$ python3 -q
>>> import numpy as np
>>> from numpy import linalg as LA
>>> np.set_printoptions(suppress=True, linewidth=100)
>>> data = np.load("test6.npy")
>>> print(data)
[[ 0  0  3  2]
 [ 0  0 -2 -3]
 [ 0  0  0  2]
 [ 0  0  0  0]]
>>> P = np.triu(np.array([[2, 3, 1, 2], [2, 1, 1, 0], [0, 2, 2, 0], [1, 2, 3, 3]]), 1) + np.eye(4)
>>> M2 = P @ data @ LA.inv(P)
>>> print(LA.matrix_rank(M2))
2
>>> print(data @ data)
[[ 0  0  0  6]
 [ 0  0  0 -4]
 [ 0  0  0  0]
 [ 0  0  0  0]]
>>> print(np.prod(np.diag(data)), round(float(LA.det(data)), 2))
0 0.0
>>> print([int(LA.matrix_rank(LA.matrix_power(data, p))) for p in range(1, 5)])
[2, 1, 0, 0]
>>> try:
...     LA.inv(data)
... except LA.LinAlgError as e:
...     print(repr(e))
... 
LinAlgError('Singular matrix')
>>> print(LA.matrix_rank(data - data[0, 0] * np.eye(4)))
2
>>> print(np.round(np.sort(LA.eigvals(data)), 2))
[0. 0. 0. 0.]
>>> print(np.argsort(-LA.norm(data, axis=0).round(6), kind="stable")[:3])
[3 2 0]
>>> print(LA.matrix_rank(data, rtol=0.1))
2
>>> print(np.round(LA.norm(data, 2) / LA.norm(data), 2))
0.95
>>> Uu, sig, Vt = LA.svd(data)
>>> print(sig.round(2) + 0)
[5.21 1.68 0.   0.  ]
>>> M2 = Uu[:, :2] @ np.diag(sig[:2]) @ Vt[:2]
>>> print(round(float(np.abs(data - M2).max()), 2))
0.0
>>> print(np.unique(data.round(6), axis=0).shape)
(4, 4)
>>> print(LA.lstsq(data[:-1].T, data[-1])[2])
2
>>> M2 = np.array([[4, 0, 5, 1], [4, 3, 4, 2], [4, 1, 4, 5], [3, 1, 0, 0]])
>>> arr = np.triu(M2, 1)
>>> print(arr)
[[0 0 5 1]
 [0 0 4 2]
 [0 0 0 5]
 [0 0 0 0]]
>>> Uu, sig, Vt = LA.svd(arr)
>>> print(sig.round(2) + 0)
[7.04 4.62 0.   0.  ]
>>> print(np.argmax(sig[:-1] / (sig[1:] + 1e-6)) + 1)
2
>>> M2 = Uu[:, :2] @ np.diag(sig[:2]) @ Vt[:2]
>>> print(round(float(np.abs(arr - M2).max()), 2))
0.0
>>> print(round(float(LA.norm(arr - M2, 2)), 2), round(sig[2], 2))
0.0 0.0
>>> print(LA.matrix_rank(M2))
2
>>> print(round(float(LA.norm(arr - M2) / LA.norm(arr)), 2))
0.0
>>> LA.determinant(arr)
Traceback (most recent call last):
  File "<python-input-34>", line 1, in <module>
    LA.determinant(arr)
    ^^^^^^^^^^^^^^
AttributeError: module 'numpy.linalg' has no attribute 'determinant'
>>> print((arr + arr.T) / 2)
[[0.  0.  2.5 0.5]
 [0.  0.  2.  1. ]
 [2.5 2.  0.  2.5]
 [0.5 1.  2.5 0. ]]
>>> print(LA.matrix_power(arr, 2))
[[ 0  0  0 25]
 [ 0  0  0 20]
 [ 0  0  0  0]
 [ 0  0  0  0]]
>>> print(np.round(LA.det(arr), 2))
0.0
>>> print(np.allclose(arr @ arr.T, arr.T @ arr))
False
>>> print(np.allclose(arr, arr.T))
False
